>>> import numpy as np
>>> np.set_printoptions(precision=1, suppress=True, linewidth=120)
>>> X = np.load("block8.npy")
>>> X
array([[1, 2, 0, 0],
       [5, 3, 0, 0],
       [0, 0, 1, 2],
       [0, 0, 5, 3]])
>>> np.trace(X)
np.int64(8)
>>> (X + X.T) / 2
array([[1. , 3.5, 0. , 0. ],
       [3.5, 3. , 0. , 0. ],
       [0. , 0. , 1. , 3.5],
       [0. , 0. , 3.5, 3. ]])
>>> np.round(np.linalg.det(X), 1)
np.float64(49.0)
>>> assert X == X.T
Traceback (most recent call last):
  File "<python-input-7>", line 1, in <module>
    assert X == X.T
           ^^^^^^^^
ValueError: The truth value of an array with more than one element is ambiguous. Use a.any() or a.all()
>>> print(X @ X)
[[11  8  0  0]
 [20 19  0  0]
 [ 0  0 11  8]
 [ 0  0 20 19]]
>>> rng = np.random.default_rng(228148)
>>> labels = rng.permutation(4)
>>> labels
array([3, 2, 0, 1])
>>> B = X[labels][:, labels]
>>> np.diag(B)
array([3, 1, 1, 3])
>>> B
array([[3, 5, 0, 0],
       [2, 1, 0, 0],
       [0, 0, 1, 2],
       [0, 0, 5, 3]])
>>> np.sort(np.abs(np.linalg.eigvals(B)))
array([1.3, 1.3, 5.3, 5.3])
>>> np.allclose(B, X)
False
>>> np.trace(B)
np.int64(8)
>>> evals, vecs = np.linalg.eig(B)
>>> np.prod(evals)
np.float64(49.0)
>>> (X != 0).astype(int)
array([[1, 1, 0, 0],
       [1, 1, 0, 0],
       [0, 0, 1, 1],
       [0, 0, 1, 1]])
>>> np.round(np.linalg.det(X), 1)
np.float64(49.0)
>>> X @ X
array([[11,  8,  0,  0],
       [20, 19,  0,  0],
       [ 0,  0, 11,  8],
       [ 0,  0, 20, 19]])
>>> F = np.load("x.npy")
>>> F
array([[ 25,  20,  45,  20],
       [-10,  -8, -18,  -8],
       [  5,   4,   9,   4]])
>>> # column 3 repeats column 1
>>> B = F[0, 0] * F[1:] - np.outer(F[1:, 0], F[0])
>>> print(B)
[[0 0 0 0]
 [0 0 0 0]]
>>> F[:, 0] / F[0, 0]
array([ 1. , -0.4,  0.2])
>>> np.flatnonzero(~B.round(6).any(axis=1))
array([0, 1])
>>> left, sv, VT = np.linalg.svd(F)
>>> print(sv.round(1) + 0)
[64.3  0.   0. ]
>>> B = left[:, :1] @ np.diag(sv[:1]) @ VT[:1]
>>> round(np.linalg.norm(F - B, 2), 1), np.round(sv[1], 1)
(np.float64(0.0), np.float64(0.0))
>>> B
array([[ 25.,  20.,  45.,  20.],
       [-10.,  -8., -18.,  -8.],
       [  5.,   4.,   9.,   4.]])
>>> round(float(np.abs(F - B).max()), 1)
0.0
>>> np.linalg.matrix_rank(F, rtol=0.05)
np.int64(1)
>>> print(np.allclose(F[:-1].T @ np.linalg.lstsq(F[:-1].T, F[-1])[0], F[-1]))
True
>>> F @ np.linalg.pinv(F) @ F
array([[ 25.,  20.,  45.,  20.],
       [-10.,  -8., -18.,  -8.],
       [  5.,   4.,   9.,   4.]])
>>> try:
...     np.linalg.inv(F)
... except np.linalg.LinAlgError as e:
...     print("failed:", e)
... 
failed: Last 2 dimensions of the array must be square
>>> print(np.round(np.trace(np.linalg.pinv(F) @ F), 1))
1.0
>>> M = np.loadtxt("a.csv", delimiter=",")
>>> M.round(1) + 0
array([[0. , 0.1, 0.1],
       [0.1, 0.5, 0.5],
       [0.1, 0.5, 0.5]])
>>> # equal to its transpose
>>> np.argsort(-np.linalg.norm(M, axis=0).round(6), kind="stable")[:3]
array([1, 2, 0])
>>> np.linalg.matrix_rank(M, rtol=0.1)
np.int64(1)
>>> left, sv, VT = np.linalg.svd(M)
>>> sv.round(1) + 0
array([1., 0., 0.])
>>> B = left[:, :1] @ np.diag(sv[:1]) @ VT[:1]
>>> print(B.round(1) + 0)
[[0.  0.1 0.1]
 [0.1 0.5 0.5]
 [0.1 0.5 0.5]]
>>> round(float(np.abs(M - B).max()), 1)
0.0
>>> E = np.load("mat.npy")
>>> E
array([[ 1.3,  0.8, -0.1,  1. ],
       [ 0.9, -0.2,  0.9, -0.6],
       [ 0. , -0.9,  0.3,  0.2],
       [-0.2, -0.5,  0.5, -0.1]])
>>> round(float(np.linalg.eigvals(E).sum().real), 1)
1.3
>>> print(np.poly(E))
[ 1.  -1.3 -0.2 -0.1  0.6]
>>> np.einsum("ii->", E)
np.float64(1.3)
>>> np.round(np.linalg.det(E[::-1]), 1)
np.float64(0.6)
>>> np.round(np.linalg.det(2 * E), 1), np.round(np.linalg.det(E), 1)
(np.float64(9.4), np.float64(0.6))
>>> print(round(np.einsum("ij,ji->", E, E), 1))
2.0
>>> hat = np.triu(np.array([[-3, 1, 0, 2], [0, 0, -2, 1], [-2, 2, -1, -2], [-1, -2, -3, -3]]), 1) + np.eye(4)
>>> B = hat @ E @ np.linalg.inv(hat)
>>> B
array([[ 1.8, -2.2, -2.6, -6.4],
       [ 0.7,  0.4,  1.6,  0.3],
       [ 0.4, -0.3, -1.3, -2.7],
       [-0.2, -0.3, -0.1,  0.4]])
>>> np.linalg.matrix_rank(B)
np.int64(4)
>>> hat @ E - E @ hat
array([[ 0.5, -2.5,  3.5, -4.4],
       [-0.2,  0.4, -0.5, -0.3],
       [ 0.4,  1. , -2.8,  1.7],
       [ 0. ,  0.2, -1. ,  1.9]])
>>> labels = rng.permutation(4)
>>> labels
array([3, 1, 2, 0])
>>> B = E[labels][:, labels]
>>> print(np.sort(np.abs(np.linalg.eigvals(B))))
[0.7 0.7 1.1 1.1]
>>> print(np.diag(B))
[-0.1 -0.2  0.3  1.3]
>>> feats = np.load("case14.npy")
>>> feats
array([[ 3,  0,  3],
       [ 0, -3,  0],
       [ 1,  0,  0]])
>>> B = np.array([[3, -2], [-3, 0], [2, -3]])
>>> np.linalg.matrix_rank(feats @ B)
np.int64(2)
>>> np.einsum("ij->j", feats)
array([ 4, -3,  3])
>>> np.vstack([feats, B.T]).shape
(5, 3)
